In [1]: import numpy as np

In [2]: from numpy import linalg as LA

In [3]: np.set_printoptions(precision=2, suppress=True, linewidth=200)

In [4]: F = np.loadtxt("out17.csv", delimiter=",")

In [5]: F.round(2) + 0
Out[5]: 
array([[-0.52,  0.34, -0.45, -0.4 ,  0.09,  0.22, -0.17, -0.35,  0.09, -0.41],
       [ 0.34, -0.87, -0.63,  0.51,  0.46, -0.54, -0.21,  0.41,  0.32, -0.21],
       [-0.45, -0.63,  0.  , -0.08,  0.67, -0.13, -0.98,  0.25, -0.19,  0.32],
       [-0.4 ,  0.51, -0.08, -0.25,  0.77,  0.37, -0.38,  0.14, -0.08,  0.89],
       [ 0.09,  0.46,  0.67,  0.77,  0.43, -0.55, -0.22,  0.3 ,  0.77,  0.3 ],
       [ 0.22, -0.54, -0.13,  0.37, -0.55, -0.06,  0.16, -0.43,  0.37,  0.43],
       [-0.17, -0.21, -0.98, -0.38, -0.22,  0.16, -0.66, -0.02,  0.56,  0.26],
       [-0.35,  0.41,  0.25,  0.14,  0.3 , -0.43, -0.02, -1.27,  0.43,  0.45],
       [ 0.09,  0.32, -0.19, -0.08,  0.77,  0.37,  0.56,  0.43, -0.66,  0.07],
       [-0.41, -0.21,  0.32,  0.89,  0.3 ,  0.43,  0.26,  0.45,  0.07, -0.15]])

In [6]: np.allclose(F @ F.T, F.T @ F)
Out[6]: True

In [7]: M2 = F / np.sqrt((F ** 2).mean(axis=1, keepdims=True))

In [8]: LA.matrix_rank(F - F.mean(axis=1, keepdims=True))
Out[8]: np.int64(8)

In [9]: LA.matrix_rank(M2) == LA.matrix_rank(F)
Out[9]: np.True_

In [10]: M2 = F / LA.norm(F, axis=1, keepdims=True)

In [11]: G = M2 @ M2.T

In [12]: G[5]
Out[12]: array([-0.38,  0.23, -0.2 , -0.39,  0.01,  1.  ,  0.24,  0.25, -0.59, -0.04])

In [13]: (G - 2 * np.eye(10)).round(6).argmax(axis=1)
Out[13]: array([6, 2, 3, 2, 9, 7, 0, 4, 3, 4])

In [14]: G.round(2) + 0
Out[14]: 
array([[ 1.  , -0.28,  0.01,  0.2 , -0.41, -0.38,  0.45,  0.22,  0.  , -0.27],
       [-0.28,  1.  ,  0.4 , -0.25,  0.18,  0.23,  0.28, -0.27, -0.08,  0.19],
       [ 0.01,  0.4 ,  1.  ,  0.48,  0.08, -0.2 ,  0.32, -0.04, -0.03,  0.1 ],
       [ 0.2 , -0.25,  0.48,  1.  ,  0.17, -0.39,  0.22,  0.23,  0.43,  0.01],
       [-0.41,  0.18,  0.08,  0.17,  1.  ,  0.01, -0.26,  0.34, -0.18,  0.36],
       [-0.38,  0.23, -0.2 , -0.39,  0.01,  1.  ,  0.24,  0.25, -0.59, -0.04],
       [ 0.45,  0.28,  0.32,  0.22, -0.26,  0.24,  1.  , -0.02, -0.36, -0.39],
       [ 0.22, -0.27, -0.04,  0.23,  0.34,  0.25, -0.02,  1.  , -0.32, -0.21],
       [ 0.  , -0.08, -0.03,  0.43, -0.18, -0.59, -0.36, -0.32,  1.  ,  0.25],
       [-0.27,  0.19,  0.1 ,  0.01,  0.36, -0.04, -0.39, -0.21,  0.25,  1.  ]])
